$ ipython --no-banner

In [1]: import numpy as np

In [2]: import numpy.linalg as la

In [3]: np.set_printoptions(suppress=True, linewidth=120)

In [4]: def rnd(a):
   ...:     return np.round(a, 1) + 0
   ...: 

In [5]: F = np.loadtxt("arr.csv", delimiter=",")

In [6]: F
Out[6]: 
array([[ 1., -1.,  1., -1.],
       [ 1.,  0.,  0.,  0.],
       [ 1.,  1.,  1.,  1.]])

In [7]: r0, v = F[1], F[0]

In [8]: r0 @ v
Out[8]: np.float64(1.0)

In [9]: pr = (r0 @ v) / (r0 @ r0) * r0

In [10]: (v - pr) @ r0
Out[10]: np.float64(0.0)

In [11]: np.outer(r0, v)
Out[11]: 
array([[ 1., -1.,  1., -1.],
       [ 0., -0.,  0., -0.],
       [ 0., -0.,  0., -0.],
       [ 0., -0.,  0., -0.]])

In [12]: pr
Out[12]: array([1., 0., 0., 0.])

In [13]: la.matrix_rank(np.outer(r0, v))
Out[13]: np.int64(1)

In [14]: rnd(la.norm(r0 + v) ** 2 + la.norm(r0 - v) ** 2)
Out[14]: np.float64(10.0)

In [15]: v - pr
Out[15]: array([ 0., -1.,  1., -1.])

In [16]: r0 = np.array([-3, 3, 0])

In [17]: np.polyval(r0, F[1])
Out[17]: array([0., 0., 0., 0.])

In [18]: np.array([np.convolve(row, r0, "same") for row in F])
Out[18]: 
array([[ 6., -6.,  6., -3.],
       [ 3.,  0.,  0.,  0.],
       [ 0.,  0.,  0.,  3.]])

In [19]: np.cross(F[1, :3], F[0, :3])
Out[19]: array([ 0., -1., -1.])

In [20]: ang = np.radians(95)

In [21]: r_ = np.eye(4)

In [22]: r_[3, 3] = r_[0, 0] = np.cos(ang)

In [23]: r_[3, 0], r_[0, 3] = -np.sin(ang), np.sin(ang)

In [24]: rnd(r_)
Out[24]: 
array([[-0.1,  0. ,  0. ,  1. ],
       [ 0. ,  1. ,  0. ,  0. ],
       [ 0. ,  0. ,  1. ,  0. ],
       [-1. ,  0. ,  0. , -0.1]])

In [25]: Y = F @ r_.T

In [26]: np.allclose(la.norm(F, axis=1), la.norm(Y, axis=1))
Out[26]: True

In [27]: rnd(np.abs(Y - F).max(axis=0))
Out[27]: array([2.1, 0. , 0. , 2.1])

In [28]: rnd(la.svd(F, compute_uv=False)), rnd(la.svd(Y, compute_uv=False))
Out[28]: (array([2.1, 2. , 0.7]), array([2.1, 2. , 0.7]))

In [29]: Uu, s, VT = la.svd(F, full_matrices=False)

In [30]: (s > 1e-8).sum()
Out[30]: np.int64(3)

In [31]: np.sqrt((s ** 2).sum()), rnd(la.norm(F))
Out[31]: (np.float64(3.0), np.float64(3.0))

In [32]: rnd(Uu.T @ Uu)
Out[32]: 
array([[1., 0., 0.],
       [0., 1., 0.],
       [0., 0., 1.]])

In [33]: rnd(np.cumsum(s ** 2) / np.sum(s ** 2))
Out[33]: array([0.5, 1. , 1. ])

In [34]: np.allclose(Uu * s @ VT, F)
Out[34]: True

In [35]: rnd(Uu.T @ F @ VT.T)
Out[35]: 
array([[2.1, 0. , 0. ],
       [0. , 2. , 0. ],
       [0. , 0. , 0.7]])

In [36]: rnd(VT @ VT.T)
Out[36]: 
array([[1., 0., 0.],
       [0., 1., 0.],
       [0., 0., 1.]])

In [37]: K = np.load("layer3.npy")

In [38]: K
Out[38]: 
array([[-3,  0,  1,  0],
       [ 0, -9,  0,  3],
       [ 3,  0, -3,  0],
       [ 0,  9,  0, -9]])

In [39]: w, V = la.eig(K)

In [40]: rnd(np.prod(w))
Out[40]: np.float64(324.0)

In [41]: rnd(np.sort(la.eigvals(K.T)))
Out[41]: array([-14.2,  -4.7,  -3.8,  -1.3])

In [42]: rnd(np.sort(la.eigvals(K @ K)))
Out[42]: array([  1.6,  14.5,  22.4, 201.5])

In [43]: feats = np.loadtxt("x.csv", delimiter=",")

In [44]: feats
Out[44]: 
array([[  5.,   4.,  -3.,  -2.,  -9.,  -7.],
       [  4.,  22., -24.,  -7.,   0.,  -9.],
       [ -3., -24.,  27.,   9.,  -3.,   6.],
       [ -2.,  -7.,   9.,   9.,   1.,  -5.],
       [ -9.,   0.,  -3.,   1.,  19.,  12.],
       [ -7.,  -9.,   6.,  -5.,  12.,  22.]])

In [45]: Uu, s, VT = la.svd(feats)

In [46]: np.argmax(s[:-1] / (s[1:] + 1e-6)) + 1
Out[46]: np.int64(3)

In [47]: Y = Uu[:, :3] @ np.diag(s[:3]) @ VT[:3]

In [48]: rnd(la.norm(feats - Y, 2)), rnd(s[3])
Out[48]: (np.float64(0.0), np.float64(0.0))

In [49]: rnd(np.abs(feats - Y).max())
Out[49]: np.float64(0.0)

In [50]: rk = la.matrix_rank(feats)

In [51]: rk
Out[51]: np.int64(3)

In [52]: ns = la.svd(feats)[2][rk:].T

In [53]: ns.shape
Out[53]: (6, 3)

In [54]: [int(la.matrix_rank(feats[:i])) for i in range(1, len(feats) + 1)]
Out[54]: [1, 2, 3, 3, 3, 3]

In [55]: rnd(ns @ ns.T)
Out[55]: 
array([[ 0.8,  0. ,  0. ,  0.1,  0.3,  0.1],
       [ 0. ,  0.6,  0.4,  0.1, -0.1,  0.2],
       [ 0. ,  0.4,  0.5, -0.2,  0.1, -0.1],
       [ 0.1,  0.1, -0.2,  0.5, -0.2,  0.4],
       [ 0.3, -0.1,  0.1, -0.2,  0.3, -0.2],
       [ 0.1,  0.2, -0.1,  0.4, -0.2,  0.3]])

In [56]: rnd(feats @ ns)
Out[56]: 
array([[0., 0., 0.],
       [0., 0., 0.],
       [0., 0., 0.],
       [0., 0., 0.],
       [0., 0., 0.],
       [0., 0., 0.]])

In [57]: [int(la.matrix_rank(feats[:, :j + 1])) for j in range(6)]
Out[57]: [1, 2, 3, 3, 3, 3]

In [58]: np.allclose(feats[:-1].T @ la.lstsq(feats[:-1].T, feats[-1])[0], feats[-1])
Out[58]: True

In [59]: rnd(np.trace(la.pinv(feats) @ feats))
Out[59]: np.float64(3.0)

In [60]: np.unique(feats.round(6), axis=0).shape
Out[60]: (6, 6)

In [61]: data = np.load("a.npy")

In [62]: data
Out[62]: 
array([[ 6.,  6.,  3.,  9.,  9.,  9.],
       [ 6.,  1.,  2.,  6.,  6.,  6.],
       [ 3.,  2., -2.,  3.,  3.,  3.],
       [ 9.,  6.,  3.,  6.,  9.,  9.],
       [ 9.,  6.,  3.,  9.,  6.,  9.],
       [ 9.,  6.,  3.,  9.,  9.,  6.]])

In [63]: w, V = la.eigh(data)

In [64]: (w > 1e-8).sum(), (w < -1e-8).sum()
Out[64]: (np.int64(1), np.int64(5))

In [65]: np.abs(V[:, -1]).round(6).argmax()
Out[65]: np.int64(0)

In [66]: rnd(la.eigvalsh(data @ data))
Out[66]: array([   9.,    9.,    9.,    9.,    9., 1444.])

In [67]: rnd(V.T @ data @ V)
Out[67]: 
array([[-3.,  0.,  0.,  0.,  0.,  0.],
       [ 0., -3.,  0.,  0.,  0.,  0.],
       [ 0.,  0., -3.,  0.,  0.,  0.],
       [ 0.,  0.,  0., -3.,  0.,  0.],
       [ 0.,  0.,  0.,  0., -3.,  0.],
       [ 0.,  0.,  0.,  0.,  0., 38.]])

In [68]: rnd(w)
Out[68]: array([-3., -3., -3., -3., -3., 38.])

In [69]: rnd(la.svd(data, compute_uv=False))
Out[69]: array([38.,  3.,  3.,  3.,  3.,  3.])

In [70]: rnd(np.abs(V[:, -1]))
Out[70]: array([0.5, 0.3, 0.2, 0.5, 0.5, 0.5])

In [71]: J = np.load("test1.npy")

In [72]: J
Out[72]: 
array([[ 0,  1,  3],
       [ 2, 20,  2],
       [ 1,  2, 40]])

In [73]: def softmax(z):
    ...:     e = np.exp(z - z.max(axis=-1, keepdims=True))
    ...:     return e / e.sum(axis=-1, keepdims=True)
    ...: 

In [74]: softmax(J).sum(axis=1)
Out[74]: array([1., 1., 1.])

In [75]: rnd(softmax(10 * J[0]))
Out[75]: array([0., 0., 1.])

In [76]: scores = J @ J.T / np.sqrt(3)

In [77]: rnd(softmax(scores + np.triu(np.full(scores.shape, -np.inf), 1)))
Out[77]: 
array([[1., 0., 0.],
       [0., 1., 0.],
       [0., 0., 1.]])

In [78]: rnd(softmax(scores))
Out[78]: 
array([[0., 0., 1.],
       [0., 1., 0.],
       [0., 0., 1.]])

In [79]: softmax(scores)[0] @ J
Out[79]: array([ 1.,  2., 40.])
